>>> import numpy as np
>>> from numpy import linalg as LA
>>> np.set_printoptions(precision=2, suppress=True, linewidth=120, sign=" ")
>>> K = np.load("case11.npy")
>>> K
array([[-3,  2,  5,  5,  4,  5, -5, -2,  1],
       [ 2, -3,  2,  5,  5,  4,  5, -5, -2],
       [ 5,  2, -3,  2,  5,  5,  4,  5, -5],
       [ 5,  5,  2, -3,  2,  5,  5,  4,  5],
       [ 4,  5,  5,  2, -3,  2,  5,  5,  4],
       [ 5,  4,  5,  5,  2, -3,  2,  5,  5],
       [-5,  5,  4,  5,  5,  2, -3,  2,  5],
       [-2, -5,  5,  4,  5,  5,  2, -3,  2],
       [ 1, -2, -5,  5,  4,  5,  5,  2, -3]])
>>> # equal to its transpose
>>> w, vecs = LA.eigh(K)
>>> vec = np.array([9, 2, 6, 6, 4, 7, 3, 5, 4])
>>> round(vec @ K @ vec / (vec @ vec), 2), np.round(w[0], 2), np.round(w[-1], 2)
(np.float64(17.95), np.float64(-18.23), np.float64(21.4))
>>> u = np.array([2, 2, 1])
>>> np.array([np.convolve(row, u, "same") for row in K])
array([[ -2,  11,  22,  23,  23,   4,  -9,  -7,   0],
       [ -2,   0,  11,  22,  23,  23,   4,  -9,  -9],
       [ 14,   3,   0,  11,  22,  23,  23,   4,  -5],
       [ 20,  19,   3,   0,  11,  22,  23,  23,  14],
       [ 18,  24,  19,   3,   0,  11,  22,  23,  13],
       [ 18,  23,  24,  19,   3,   0,  11,  22,  15],
       [  0,  13,  23,  24,  19,   3,   0,  11,  12],
       [-14,  -2,  13,  23,  24,  19,   3,   0,   1],
       [ -2, -13,  -2,  13,  23,  24,  19,   3,  -4]])
>>> u = np.array([4, 9, -5, -3, 4, -4, -3, 2, 8])
>>> M2 = K + np.outer(u, np.eye(9)[1])
>>> round(float(LA.det(M2) / LA.det(K)), 2), np.round(1 + LA.solve(K, u)[1], 2)
(1.28, np.float64(1.28))
>>> LA.matrix_rank(M2 - K)
np.int64(1)
>>> M2
array([[-3.,  6.,  5.,  5.,  4.,  5., -5., -2.,  1.],
       [ 2.,  6.,  2.,  5.,  5.,  4.,  5., -5., -2.],
       [ 5., -3., -3.,  2.,  5.,  5.,  4.,  5., -5.],
       [ 5.,  2.,  2., -3.,  2.,  5.,  5.,  4.,  5.],
       [ 4.,  9.,  5.,  2., -3.,  2.,  5.,  5.,  4.],
       [ 5.,  0.,  5.,  5.,  2., -3.,  2.,  5.,  5.],
       [-5.,  2.,  4.,  5.,  5.,  2., -3.,  2.,  5.],
       [-2., -3.,  5.,  4.,  5.,  5.,  2., -3.,  2.],
       [ 1.,  6., -5.,  5.,  4.,  5.,  5.,  2., -3.]])
>>> mat = np.load("mat.npy")
>>> mat
array([[ 0.2 ,  0.3 , -2.95,  0.4 ,  1.  ],
       [ 0.9 , -0.4 , -0.88, -0.5 ,  0.3 ],
       [-0.7 ,  0.8 , -0.91,  1.9 ,  0.3 ],
       [-1.  , -0.5 ,  3.85, -0.6 , -1.3 ],
       [ 0.6 , -0.2 , -0.32,  0.5 ,  0.1 ],
       [ 0.3 , -1.2 ,  2.14,  2.4 , -0.7 ],
       [ 0.3 , -1.7 , -2.42, -0.9 ,  0.8 ],
       [-0.2 , -0.7 ,  0.29, -1.1 , -0.1 ],
       [ 0.9 ,  1.  , -0.02,  0.4 ,  0.  ],
       [ 0.5 , -0.5 , -2.76,  0.  ,  0.9 ],
       [-0.6 , -1.5 , -4.53,  0.4 ,  1.5 ],
       [ 0.4 , -1.4 ,  1.21,  0.5 , -0.4 ],
       [-1.2 , -0.7 , -3.91,  0.3 ,  1.3 ],
       [-1.  ,  0.3 ,  1.84,  0.2 , -0.6 ],
       [-0.5 , -1.  ,  4.41, -0.6 , -1.5 ],
       [-0.3 ,  0.5 , -3.6 , -1.7 ,  1.2 ],
       [ 1.  , -0.5 ,  6.12,  0.9 , -2.  ],
       [-0.6 , -0.2 , -0.94, -0.9 ,  0.3 ],
       [ 1.3 ,  0.4 , -0.89,  0.8 ,  0.3 ],
       [-0.3 ,  0.1 ,  0.24, -0.9 , -0.1 ],
       [ 1.1 ,  1.2 ,  6.92, -0.3 , -2.3 ],
       [-0.4 , -0.7 ,  0.92,  0.8 , -0.3 ],
       [-0.9 , -1.4 , -0.33, -0.1 ,  0.1 ],
       [-0.7 ,  0.3 ,  2.6 , -0.8 , -0.9 ],
       [-0.6 ,  1.3 , -1.84,  0.1 ,  0.6 ],
       [ 0.2 ,  0.6 , -1.27, -0.9 ,  0.4 ],
       [-1.2 ,  0.5 , -2.05,  0.7 ,  0.7 ],
       [ 0.4 , -1.2 ,  0.28,  0.9 , -0.1 ],
       [-0.2 ,  0.3 , -1.72, -0.2 ,  0.6 ]])
>>> vec = np.array([2, -2, -2, -2, 0])
>>> target = mat @ vec
>>> np.round(LA.solve(mat.T @ mat, mat.T @ target), 2) + 0
array([ 2., -2., -2., -2.,  0.])
>>> rng = np.random.default_rng(393876)
>>> target = target + 0.1 * rng.normal(size=29)
>>> target
array([  4.8 ,   5.33,  -4.88,  -7.68,   1.22,  -6.06,  10.74,   2.54,  -0.75,   7.62,  10.07,   0.15,   6.22,  -6.77,
        -6.59,   8.96, -11.1 ,   2.92,   2.01,   0.52, -13.47,  -2.96,   1.95,  -5.81,  -0.34,   3.63,  -0.79,   0.82,
         2.79])
>>> c, *_ = LA.lstsq(mat, target)
>>> [round(float(LA.norm(LA.solve(mat.T @ mat + lam * np.eye(5), mat.T @ target))), 2) for lam in (0, 1, 10, 100)]
[4.84, 3.78, 2.77, 1.41]
>>> np.round(mat.T @ (target - mat @ c), 2) + 0
array([ 0.,  0.,  0.,  0.,  0.])
>>> round(float(LA.norm(target - mat @ c)), 2)
0.39
>>> c.round()
array([ 2., -2., -3., -2., -2.])
>>> c
array([ 2.06, -2.  , -2.68, -1.98, -2.02])
>>> vec = np.array([3, 3, 2, 3, 0])
>>> h = np.maximum(mat @ vec, 0)
>>> np.maximum(mat @ (3 * vec), 0)
array([  0.  ,   0.  ,  12.54,   4.2 ,   6.18,  26.34,   0.  ,   0.  ,  20.58,   0.  ,   0.  ,   2.76,   0.  ,   6.54,
         7.56,   0.  ,  49.32,   0.  ,  17.16,   0.  ,  59.52,   2.82,   0.  ,   4.8 ,   0.  ,   0.  ,   0.  ,   2.58,
         0.  ])
>>> mat.T @ h
array([ 47.19,  12.07, 273.9 ,  45.  , -90.57])
>>> W1 = np.array([[-1, 2, 0, 3, 2],
...     [-2, -4, 4, 0, 3],
...     [4, 4, -2, 3, 1],
...     [1, -5, -1, 2, -5],
...     [-1, -3, 5, 1, 4]])
>>> c = np.array([2, 2, 2, 1, 0])
>>> act = np.maximum(mat @ W1 + c, 0)
>>> (act > 0).mean(axis=0)
array([ 0.48,  0.55,  0.59,  0.52,  0.52])
>>> W2 = np.array([[1, 3, -1], [3, -3, -2], [-2, -2, 1], [-3, 0, -1], [0, -3, 0]])
>>> (act @ W2).round(6).argmax(axis=1)
array([ 2,  0,  2,  0,  1,  1,  2,  0,  2,  2,  2,  0,  2,  0,  0,  2,  0,  2,  2,  0,  0,  1,  0,  0,  2,  2,  2,  0,
        2])
>>> idx = rng.permutation(9)
>>> idx
array([ 8,  6,  4,  7,  0,  5,  3,  2,  1])
>>> M2 = K[idx][:, idx]
>>> np.trace(M2)
np.int64(-27)
>>> np.diag(M2)
array([-3, -3, -3, -3, -3, -3, -3, -3, -3])
>>> [round(float(x), 2) for x in LA.svd(mat, compute_uv=False)[:3]]
[15.79, 4.95, 4.56]
>>> LA.cond(mat) > 100
np.True_
>>> LA.matrix_rank(mat, rtol=0.1)
np.int64(4)
>>> round(np.log10(LA.cond(mat)))
2
>>> E = np.load("layer4.npy")
>>> E
array([[-1.,  0., -3., -3.],
       [ 0., -2.,  0.,  0.],
       [-3.,  0.,  7.,  9.],
       [-3.,  0.,  9.,  7.]])
>>> w, vecs = LA.eigh(E)
>>> np.unique(w.round(6) + 0, return_counts=True)[1]
array([ 3,  1])
>>> round(float(w.sum()), 2), np.trace(E)
(11.0, np.float64(11.0))
>>> LA.svd(E, compute_uv=False)
array([ 17.,   2.,   2.,   2.])
>>> np.abs(vecs[:, -1]).round(6).argmax()
np.int64(2)
>>> round(LA.eigvals(E).sum().real, 2)
np.float64(11.0)
>>> np.einsum("ij,ji->", E, E)
np.float64(301.0)
>>> u = np.array([0, -1, 0, 0])
>>> M2 = E + np.outer(u, np.eye(4)[3])
>>> LA.matrix_rank(M2 - E)
np.int64(1)
>>> w, vecs = LA.eigh(K)
>>> np.abs(vecs[:, -1])
array([ 0.25,  0.27,  0.33,  0.42,  0.4 ,  0.42,  0.33,  0.27,  0.25])
>>> np.round(vecs.T @ vecs, 2) + 0
array([[ 1.,  0.,  0.,  0.,  0.,  0.,  0.,  0.,  0.],
       [ 0.,  1.,  0.,  0.,  0.,  0.,  0.,  0.,  0.],
       [ 0.,  0.,  1.,  0.,  0.,  0.,  0.,  0.,  0.],
       [ 0.,  0.,  0.,  1.,  0.,  0.,  0.,  0.,  0.],
       [ 0.,  0.,  0.,  0.,  1.,  0.,  0.,  0.,  0.],
       [ 0.,  0.,  0.,  0.,  0.,  1.,  0.,  0.,  0.],
       [ 0.,  0.,  0.,  0.,  0.,  0.,  1.,  0.,  0.],
       [ 0.,  0.,  0.,  0.,  0.,  0.,  0.,  1.,  0.],
       [ 0.,  0.,  0.,  0.,  0.,  0.,  0.,  0.,  1.]])
>>> LA.eigvalsh(K + 4 * np.eye(9))
array([-14.23, -13.29,  -6.16,  -4.14,  -0.79,   5.79,   7.16,   9.27,  25.4 ])
>>> np.abs(vecs[:, -1]).round(6).argmax()
np.int64(3)
>>> (w > 1e-8).sum(), (w < -1e-8).sum()
(np.int64(4), np.int64(5))
